% python3 -q
>>> import numpy as np
>>> import numpy.linalg as la
>>> np.set_printoptions(suppress=True, linewidth=200)
>>> m1 = np.load("layer3.npy")
>>> print(m1.round(2) + 0)
[[ 0.19  0.27  0.14 -0.07  0.09 -0.22]
 [ 0.27  0.75 -0.2  -0.06 -0.13 -0.24]
 [ 0.14 -0.2   0.76  0.15  0.04 -0.32]
 [-0.07 -0.06  0.15  0.36 -0.45  0.  ]
 [ 0.09 -0.13  0.04 -0.45  0.66 -0.04]
 [-0.22 -0.24 -0.32  0.   -0.04  0.29]]
>>> # equal to its transpose
>>> f, r1 = m1[2], m1[5]
>>> round(f @ f, 2)
np.float64(0.76)
>>> round(f @ r1, 2)
np.float64(-0.32)
>>> p = (f @ r1) / (f @ f) * f
>>> la.matrix_rank(np.outer(f, r1))
np.int64(1)
>>> round(la.norm(f + r1) ** 2 + la.norm(f - r1) ** 2, 2)
np.float64(2.09)
>>> print(np.round(np.outer(f, r1), 2) + 0)
[[-0.03 -0.03 -0.05  0.   -0.01  0.04]
 [ 0.04  0.05  0.06  0.    0.01 -0.06]
 [-0.16 -0.18 -0.24  0.   -0.03  0.22]
 [-0.03 -0.03 -0.05  0.   -0.01  0.04]
 [-0.01 -0.01 -0.01  0.    0.    0.01]
 [ 0.07  0.08  0.1   0.    0.01 -0.09]]
>>> Uu, s, VT = la.svd(m1)
>>> evecs = VT[:(s > 1e-8).sum()]
>>> rng = np.random.default_rng(23653)
>>> vec = m1[4] + 5 * m1[3] + rng.integers(2) * np.eye(6)[0]
>>> vec.round(2)
array([-0.29, -0.43,  0.77,  1.33, -1.57, -0.02])
>>> np.round(la.norm(vec - evecs.T @ evecs @ vec), 2)
np.float64(0.0)
>>> np.round(np.diag(evecs.T @ evecs), 2)
array([0.19, 0.75, 0.76, 0.36, 0.66, 0.29])
>>> print(np.allclose(evecs.T @ evecs @ vec, vec))
True
>>> la.matrix_rank(np.vstack([m1, vec]))
np.int64(3)
>>> data = np.load("m.npy")
>>> data
array([[ 0,  0, -1],
       [ 0,  0,  0],
       [ 0,  0,  0],
       [ 1,  0,  1],
       [-2,  3,  0],
       [ 0,  0,  0]])
>>> # row 2 repeats row 1
>>> P = data @ la.solve(data.T @ data, data.T)
>>> round(np.trace(P), 2)
np.float64(3.0)
>>> np.round(P @ data[:, 1], 2) + 0
array([0., 0., 0., 0., 3., 0.])
>>> print(np.round(la.eigvalsh(P), 2) + 0)
[0. 0. 0. 1. 1. 1.]
>>> print(P.round(2) + 0)
[[1. 0. 0. 0. 0. 0.]
 [0. 0. 0. 0. 0. 0.]
 [0. 0. 0. 0. 0. 0.]
 [0. 0. 0. 1. 0. 0.]
 [0. 0. 0. 0. 1. 0.]
 [0. 0. 0. 0. 0. 0.]]
>>> F = np.load("sample5.npy")
>>> F
array([[-2., -2.,  0.,  6.,  3.],
       [ 1.,  2.,  1., -6., -6.],
       [ 2., -2.,  0.,  9., -6.],
       [ 0.,  0.,  0.,  1., -2.],
       [ 0.,  0.,  0., -1.,  1.]])
>>> P = np.triu(np.array([[6, 7, -9, -4, -5],
...     [-1, 7, 5, 8, -3],
...     [1, 8, 7, -1, 5],
...     [-6, 1, -1, 4, 2],
...     [8, 3, -2, 8, 2]]), 1) + np.eye(5)
>>> other = P @ F @ la.inv(P)
>>> la.matrix_rank(other)
np.int64(5)
>>> np.round(np.poly(other), 2)
array([  1.,  -2.,  -1.,   8., -16.,  -8.])
>>> round(la.det(other), 2)
np.float64(8.0)
>>> other
array([[  -13.,   121.,  -715., -1851.,  7593.],
       [   11.,   -85.,   525.,  1299., -5478.],
       [    2.,   -16.,    98.,   237., -1001.],
       [    0.,     0.,     0.,    -1.,     2.],
       [    0.,     0.,     0.,    -1.,     3.]])
>>> mat = np.abs(np.array([[-6, 2, -1, 2, 5],
...     [1, -5, -8, -5, 1],
...     [8, 3, 8, -9, 2],
...     [-8, -6, -3, -9, -1],
...     [6, -3, 9, -6, -3]])) + np.eye(5)
>>> mat = mat / mat.sum(axis=1, keepdims=True)
>>> mat.round(2)
array([[0.41, 0.12, 0.06, 0.12, 0.29],
       [0.05, 0.29, 0.38, 0.24, 0.05],
       [0.26, 0.1 , 0.29, 0.29, 0.06],
       [0.29, 0.21, 0.11, 0.36, 0.04],
       [0.21, 0.11, 0.32, 0.21, 0.14]])
>>> # a transition matrix
>>> O = mat.astype(float).copy()
>>> for j in range(5):
...     O[:, j] -= O[:, :j] @ (O[:, :j].T @ O[:, j])
...     O[:, j] /= la.norm(O[:, j])
... 
>>> np.round(O.T @ mat, 2) + 0
array([[ 0.6 ,  0.28,  0.36,  0.47,  0.3 ],
       [ 0.  ,  0.29,  0.35,  0.27, -0.03],
       [ 0.  ,  0.  ,  0.31,  0.09,  0.02],
       [ 0.  ,  0.  ,  0.  ,  0.17, -0.15],
       [ 0.  ,  0.  ,  0.  ,  0.  ,  0.02]])
>>> O.round(2)
array([[ 0.68, -0.26, -0.3 , -0.6 , -0.13],
       [ 0.08,  0.92,  0.1 , -0.32, -0.18],
       [ 0.43, -0.08,  0.53,  0.39, -0.62],
       [ 0.47,  0.28, -0.51,  0.62,  0.23],
       [ 0.35,  0.02,  0.59, -0.06,  0.72]])
